% ipython --no-banner

In [1]: import numpy as np

In [2]: np.set_printoptions(suppress=True, linewidth=120)

In [3]: E = np.loadtxt("block0.csv", delimiter=",")

In [4]: print(E)
[[ 0.675  1.875 -0.79  -0.699  1.073  0.453 -0.891  0.424 -0.332  0.565 -0.978  0.447]
 [-1.312 -0.917  0.57  -0.454  0.638  0.829  0.618  0.157  0.751  0.393 -1.833 -0.574]
 [-0.645 -1.388 -0.27   1.083 -0.021  0.311 -1.6    0.317 -0.94   0.866  0.941  0.368]
 [-1.043  0.198 -0.575 -1.274  1.397 -0.4    0.168 -0.857  0.08  -0.228 -1.675  0.424]
 [ 0.952 -0.91   0.452  1.911  0.407 -0.537  0.826 -0.591 -0.826  1.06  -0.146  0.309]
 [-1.486  0.226  0.838 -0.242 -1.545  0.933  0.294  0.577 -0.357 -1.45  -0.125 -0.234]
 [-0.037  1.528 -0.077  1.59   0.433  0.482  0.376  0.459 -1.056 -0.043  1.458 -0.335]
 [-0.139 -0.363 -0.22   0.433 -0.626 -0.786 -0.437  0.768  1.425  1.793  0.055  1.254]
 [ 0.328  0.589 -1.312  0.761  0.098 -1.73  -0.953  1.207 -0.786 -0.14  -0.479  0.081]
 [-1.422  0.649 -0.496  0.565  0.384  1.498  1.205  1.158  0.063  0.51   0.703  0.226]
 [-0.2   -0.232  0.046 -1.579 -0.922  0.915  0.988  0.237  0.953  0.971 -1.342 -0.202]
 [ 0.456  0.71   1.001  1.302  0.288  1.647  1.222 -0.319 -0.251  0.758  0.392  0.638]
 [-0.022  1.982  0.212 -0.289  1.225  0.537  1.443  0.91   0.03   0.307 -0.36  -0.131]
 [-0.594 -0.742 -0.278 -0.22   1.247 -0.474 -0.945  2.148  0.214  0.314 -0.164 -0.716]]

In [5]: r0, v = E[11], E[4]

In [6]: print(round(r0 @ v, 3))
4.31

In [7]: pr = (r0 @ v) / (r0 @ r0) * r0

In [8]: print(pr.round(3))
[ 0.218  0.34   0.479  0.624  0.138  0.789  0.585 -0.153 -0.12   0.363  0.188  0.306]

In [9]: print(np.linalg.matrix_rank(np.outer(r0, v)))
1

In [10]: print(np.round(v - pr, 3))
[ 0.734 -1.25  -0.027  1.287  0.269 -1.326  0.241 -0.438 -0.706  0.697 -0.334  0.003]

In [11]: print(np.round((v - pr) @ r0, 3))
-0.0

In [12]: A2 = np.array([[1, -6, 5, 3, -9, 0, 9, 5, 1, 5, -6, -4, -3]])

In [13]: K = A2.T @ A2

In [14]: print(K)
[[  1  -6   5   3  -9   0   9   5   1   5  -6  -4  -3]
 [ -6  36 -30 -18  54   0 -54 -30  -6 -30  36  24  18]
 [  5 -30  25  15 -45   0  45  25   5  25 -30 -20 -15]
 [  3 -18  15   9 -27   0  27  15   3  15 -18 -12  -9]
 [ -9  54 -45 -27  81   0 -81 -45  -9 -45  54  36  27]
 [  0   0   0   0   0   0   0   0   0   0   0   0   0]
 [  9 -54  45  27 -81   0  81  45   9  45 -54 -36 -27]
 [  5 -30  25  15 -45   0  45  25   5  25 -30 -20 -15]
 [  1  -6   5   3  -9   0   9   5   1   5  -6  -4  -3]
 [  5 -30  25  15 -45   0  45  25   5  25 -30 -20 -15]
 [ -6  36 -30 -18  54   0 -54 -30  -6 -30  36  24  18]
 [ -4  24 -20 -12  36   0 -36 -20  -4 -20  24  16  12]
 [ -3  18 -15  -9  27   0 -27 -15  -3 -15  18  12   9]]

In [15]: print(np.round(np.sort(np.abs(np.linalg.eigvals(K))), 3) + 0)
[  0.   0.   0.   0.   0.   0.   0.   0.   0.   0.   0.   0. 345.]

In [16]: print(np.trace(K))
345

In [17]: print(np.allclose(K, K.T))
True

In [18]: mat = np.loadtxt("sample14.csv", delimiter=",")

In [19]: print(mat)
[[-0.352  0.009 -0.339 -0.709 -0.384 -0.341 -0.005  0.383 -0.75   0.379 -0.721  0.022]
 [-0.458  0.026 -0.457 -0.962 -0.451 -0.493 -0.006  0.488 -0.951  0.491 -0.933 -0.011]
 [ 1.178  0.007  1.176  2.379  1.171  1.196  0.004 -1.144  2.334 -1.191  2.374 -0.003]
 [-1.504  0.019 -1.496 -3.007 -1.463 -1.48   0.028  1.476 -2.963  1.477 -3.011  0.029]
 [-0.326  0.009 -0.34  -0.608 -0.301 -0.322  0.004  0.312 -0.608  0.31  -0.616  0.016]
 [ 1.715 -0.015  1.702  3.464  1.713  1.727  0.02  -1.701  3.401 -1.703  3.422  0.044]
 [ 1.253  0.005  1.28   2.535  1.278  1.26  -0.029 -1.235  2.533 -1.29   2.508 -0.005]
 [ 0.477 -0.011  0.544  1.056  0.494  0.516  0.028 -0.517  1.021 -0.508  1.046 -0.006]
 [-0.137 -0.019 -0.122 -0.238 -0.111 -0.146  0.     0.129 -0.239  0.137 -0.248  0.004]
 [-0.007 -0.026 -0.002 -0.018  0.006  0.018 -0.013 -0.025  0.018 -0.034 -0.01  -0.003]
 [ 0.785  0.001  0.773  1.539  0.792  0.799 -0.013 -0.794  1.604 -0.752  1.576 -0.009]
 [-1.004  0.001 -0.995 -1.991 -1.008 -1.019 -0.026  0.968 -2.007  0.972 -1.954 -0.021]
 [-0.809 -0.012 -0.855 -1.685 -0.858 -0.798 -0.005  0.832 -1.662  0.842 -1.7   -0.011]
 [-0.401 -0.034 -0.407 -0.803 -0.469 -0.439  0.033  0.414 -0.837  0.397 -0.835  0.001]
 [-0.581  0.03  -0.552 -1.143 -0.595 -0.547 -0.001  0.546 -1.135  0.558 -1.104 -0.019]
 [ 0.641  0.018  0.608  1.25   0.616  0.618 -0.03  -0.604  1.255 -0.625  1.205  0.007]
 [ 0.14  -0.041  0.109  0.27   0.117  0.155 -0.028 -0.147  0.244 -0.146  0.25  -0.054]
 [ 0.897  0.02   0.882  1.722  0.882  0.88   0.035 -0.898  1.701 -0.885  1.745 -0.008]
 [ 1.435 -0.014  1.435  2.898  1.492  1.462 -0.019 -1.45   2.863 -1.449  2.866 -0.002]
 [ 0.606  0.006  0.625  1.22   0.604  0.569  0.009 -0.653  1.229 -0.587  1.24   0.043]
 [-1.271  0.029 -1.285 -2.557 -1.281 -1.322  0.029  1.314 -2.57   1.3   -2.57   0.02 ]
 [-0.552  0.007 -0.578 -1.092 -0.532 -0.573 -0.008  0.556 -1.071  0.544 -1.097 -0.012]
 [-0.099 -0.01  -0.132 -0.205 -0.112 -0.1    0.011  0.118 -0.249  0.071 -0.212  0.027]
 [-1.446  0.014 -1.406 -2.892 -1.42  -1.426  0.007  1.423 -2.905  1.411 -2.86   0.015]
 [-0.156 -0.008 -0.155 -0.331 -0.2   -0.196  0.046  0.157 -0.335  0.188 -0.347  0.011]
 [-0.66  -0.036 -0.657 -1.326 -0.669 -0.684  0.002  0.671 -1.378  0.67  -1.354  0.028]
 [-0.883 -0.006 -0.844 -1.74  -0.882 -0.851 -0.028  0.856 -1.744  0.841 -1.768 -0.014]
 [ 0.618 -0.011  0.629  1.232  0.568  0.585 -0.028 -0.614  1.214 -0.578  1.181  0.008]
 [ 0.685  0.001  0.651  1.298  0.679  0.666 -0.023 -0.671  1.315 -0.646  1.31   0.05 ]
 [ 0.054 -0.014  0.078  0.13   0.083  0.047  0.001 -0.082  0.142 -0.07   0.12  -0.011]
 [ 0.147  0.035  0.123  0.255  0.142  0.154  0.008 -0.127  0.28  -0.138  0.244 -0.017]
 [-1.398  0.025 -1.373 -2.774 -1.365 -1.389  0.028  1.359 -2.742  1.37  -2.771  0.012]
 [-0.641  0.023 -0.622 -1.302 -0.639 -0.625  0.034  0.636 -1.289  0.653 -1.239 -0.035]
 [-0.443 -0.009 -0.413 -0.907 -0.472 -0.43   0.025  0.469 -0.92   0.453 -0.889  0.005]
 [ 0.205 -0.011  0.177  0.38   0.192  0.223  0.044 -0.169  0.405 -0.159  0.394  0.016]
 [-1.611 -0.029 -1.647 -3.264 -1.648 -1.626  0.01   1.668 -3.278  1.621 -3.283 -0.022]
 [-1.092  0.007 -1.072 -2.098 -1.021 -1.039  0.008  1.024 -2.063  1.049 -2.111  0.018]
 [-0.647 -0.007 -0.66  -1.301 -0.633 -0.634  0.019  0.637 -1.308  0.641 -1.267  0.016]
 [ 0.281  0.025  0.283  0.503  0.251  0.237  0.026 -0.275  0.513 -0.247  0.557  0.02 ]
 [ 0.954 -0.01   0.933  1.857  0.897  0.915 -0.026 -0.917  1.841 -0.869  1.811  0.022]
 [-0.927  0.013 -0.948 -1.867 -0.939 -0.935  0.003  0.915 -1.874  0.917 -1.919  0.016]]

In [20]: D = np.linalg.norm(mat[:, None] - mat[None], axis=-1)

In [21]: print(D[36].round(6).argsort(kind="stable")[:4])
[36 11 40 26]

In [22]: print((D + 1e9 * np.eye(41)).round(6).argmin(axis=1))
[13 33  6 23  0 18  2 27 22 29 17 40 26 33 21 27 30 39  6 27 31 14  8 31  8 37 12 19 15  9 16 23 37  1 30  3 11 32 34
 17 11]

In [23]: print(D.mean(axis=1).argmax())
5

In [24]: print(np.linalg.matrix_rank(D ** 2))
14

In [25]: print(D.shape)
(41, 41)

In [26]: Xc = mat - mat.mean(axis=0)

In [27]: evecs = np.linalg.svd(Xc)[2][:1]

In [28]: A2 = Xc - Xc @ evecs.T @ evecs

In [29]: print(np.round((Xc @ evecs.T).std(axis=0), 3))
[3.58]

In [30]: print(np.round(np.diag(evecs.T @ evecs), 3) + 0)
[0.056 0.    0.056 0.223 0.056 0.056 0.    0.055 0.222 0.055 0.222 0.   ]

In [31]: print(round(np.linalg.norm(A2) / np.linalg.norm(Xc), 3))
0.018

In [32]: r0, v = mat[9], mat[38]

In [33]: print(round(float(r0 @ r0), 3))
0.004

In [34]: pr = (r0 @ v) / (r0 @ r0) * r0

In [35]: print(np.round(v - pr, 3))
[ 0.303  0.108  0.289  0.56   0.232  0.18   0.067 -0.195  0.456 -0.139  0.589  0.03 ]

In [36]: print(round((v - pr) @ r0, 3))
0.0

In [37]: print(np.round(np.outer(r0, v), 3) + 0)
[[-0.002  0.    -0.002 -0.004 -0.002 -0.002  0.     0.002 -0.004  0.002 -0.004  0.   ]
 [-0.007 -0.001 -0.007 -0.013 -0.007 -0.006 -0.001  0.007 -0.013  0.006 -0.014 -0.001]
 [-0.001  0.    -0.001 -0.001 -0.001  0.     0.     0.001 -0.001  0.    -0.001  0.   ]
 [-0.005  0.    -0.005 -0.009 -0.005 -0.004  0.     0.005 -0.009  0.004 -0.01   0.   ]
 [ 0.002  0.     0.002  0.003  0.002  0.001  0.    -0.002  0.003 -0.001  0.003  0.   ]
 [ 0.005  0.     0.005  0.009  0.005  0.004  0.    -0.005  0.009 -0.004  0.01   0.   ]
 [-0.004  0.    -0.004 -0.007 -0.003 -0.003  0.     0.004 -0.007  0.003 -0.007  0.   ]
 [-0.007 -0.001 -0.007 -0.013 -0.006 -0.006 -0.001  0.007 -0.013  0.006 -0.014  0.   ]
 [ 0.005  0.     0.005  0.009  0.005  0.004  0.    -0.005  0.009 -0.004  0.01   0.   ]
 [-0.01  -0.001 -0.01  -0.017 -0.009 -0.008 -0.001  0.009 -0.017  0.008 -0.019 -0.001]
 [-0.003  0.    -0.003 -0.005 -0.003 -0.002  0.     0.003 -0.005  0.002 -0.006  0.   ]
 [-0.001  0.    -0.001 -0.002 -0.001 -0.001  0.     0.001 -0.002  0.001 -0.002  0.   ]]

In [38]: print(np.linalg.matrix_rank(np.outer(r0, v)))
1

In [39]: vals, evecs = np.linalg.eigh(K)

In [40]: x0 = np.array([3, 5, 0, 2, 3, -5, -5, -3, -4, -1, -4, 1, 2])

In [41]: print((np.sign(evecs[:, -1].round(6)) == np.sign(evecs[0, -1].round(6))).astype(int))
[1 0 1 1 0 0 1 1 1 1 0 0 0]

In [42]: print(round(x0 @ K @ x0 / (x0 @ x0), 3), np.round(vals[0], 3), vals[-1])
73.674 -0.0 345.0

In [43]: print(np.unravel_index(np.abs(mat).argmax(), mat.shape))
(np.int64(5), np.int64(3))

In [44]: print(np.round(np.linalg.norm(mat), 3))
23.208

In [45]: print(np.count_nonzero(mat))
491

In [46]: print(np.round(mat.sum(axis=0), 3))
[ -5.334   0.007  -5.349 -10.832  -5.476  -5.388   0.174   5.328 -10.965   5.415 -10.97    0.187]

In [47]: print(np.abs(mat).max())
3.464

In [48]: A = np.array([[1, 0, -9, 8, -9],
    ...:     [0, 1, 0, -9, 8],
    ...:     [-9, 0, 1, 0, -9],
    ...:     [8, -9, 0, 1, 0],
    ...:     [-9, 8, -9, 0, 1]])

In [49]: # symmetric, so the eigenvalues are real

In [50]: x0 = np.array([6, -4, 5, 3, 8])

In [51]: y = A @ x0

In [52]: print(y)
[ -87   33 -121   87 -123]

In [53]: print(np.round(np.linalg.solve(A, y + A[:, 2]), 3))
[ 6. -4.  6.  3.  8.]

In [54]: print(np.round(np.linalg.solve(A, 3 * y), 3))
[ 18. -12.  15.   9.  24.]

In [55]: print(np.round(np.linalg.solve(A, y), 3))
[ 6. -4.  5.  3.  8.]

In [56]: F = np.loadtxt("w.csv", delimiter=",")

In [57]: print(F)
[[3. 5. 1. 4. 5. 4.]
 [0. 5. 1. 5. 4. 1.]
 [2. 1. 4. 1. 5. 4.]
 [0. 5. 3. 8. 2. 2.]
 [4. 4. 4. 5. 3. 3.]
 [4. 2. 1. 5. 3. 2.]]

In [58]: r0 = np.array([4, 1, 2, 0, 0, 5])

In [59]: A2 = F + np.outer(r0, np.eye(6)[2])

In [60]: print(np.round(np.linalg.det(A2) / np.linalg.det(F), 3), np.round(1 + np.linalg.solve(F, r0)[2], 3))
-0.239 -0.239

In [61]: print(np.linalg.matrix_rank(np.linalg.inv(A2) - np.linalg.inv(F), tol=1e-8))
1

In [62]: rng = np.random.default_rng(56362)

In [63]: idx = rng.permutation(6)

In [64]: print(idx)
[5 4 0 3 2 1]

In [65]: A2 = F[idx][:, idx]

In [66]: print(np.round(np.sort(np.abs(np.linalg.eigvals(A2))), 3))
[ 1.835  2.229  2.229  4.59   4.59  19.125]

In [67]: print(A2)
[[2. 3. 4. 5. 1. 2.]
 [3. 3. 4. 5. 4. 4.]
 [4. 5. 3. 4. 1. 5.]
 [2. 2. 0. 8. 3. 5.]
 [4. 5. 2. 1. 4. 1.]
 [1. 4. 0. 5. 1. 5.]]

In [68]: J = np.loadtxt("dump.csv", delimiter=",")

In [69]: print(J)
[[0. 0. 0. 0. 0. 0. 0. 0. 0. 0.]
 [0. 0. 1. 0. 0. 0. 1. 0. 1. 0.]
 [0. 1. 0. 0. 0. 0. 1. 1. 1. 1.]
 [0. 0. 0. 0. 1. 1. 0. 0. 0. 0.]
 [0. 0. 0. 1. 0. 1. 0. 0. 0. 0.]
 [0. 0. 0. 1. 1. 0. 0. 0. 0. 0.]
 [0. 1. 1. 0. 0. 0. 0. 1. 1. 1.]
 [0. 0. 1. 0. 0. 0. 1. 0. 0. 1.]
 [0. 1. 1. 0. 0. 0. 1. 0. 0. 0.]
 [0. 0. 1. 0. 0. 0. 1. 1. 0. 0.]]

In [70]: t3 = np.stack([J, 2 * J, J[::-1]])

In [71]: print(t3.sum(axis=0))
[[0. 0. 1. 0. 0. 0. 1. 1. 0. 0.]
 [0. 1. 4. 0. 0. 0. 4. 0. 3. 0.]
 [0. 3. 1. 0. 0. 0. 4. 3. 3. 4.]
 [0. 1. 1. 0. 3. 3. 0. 1. 1. 1.]
 [0. 0. 0. 4. 1. 3. 0. 0. 0. 0.]
 [0. 0. 0. 4. 3. 1. 0. 0. 0. 0.]
 [0. 3. 3. 0. 1. 1. 0. 3. 3. 3.]
 [0. 1. 3. 0. 0. 0. 4. 1. 1. 4.]
 [0. 3. 4. 0. 0. 0. 4. 0. 1. 0.]
 [0. 0. 3. 0. 0. 0. 3. 3. 0. 0.]]

In [72]: print(np.linalg.matrix_rank(t3.reshape(3, -1)))
2

In [73]: print(np.round(np.linalg.norm(t3, axis=(1, 2)), 3))
[ 5.292 10.583  5.292]

In [74]: print(np.einsum("bij,cij->bc", t3, t3))
[[ 28.  56.  10.]
 [ 56. 112.  20.]
 [ 10.  20.  28.]]

In [75]: print(t3.shape)
(3, 10, 10)

In [76]: print((t3 @ J.T).shape)
(3, 10, 10)
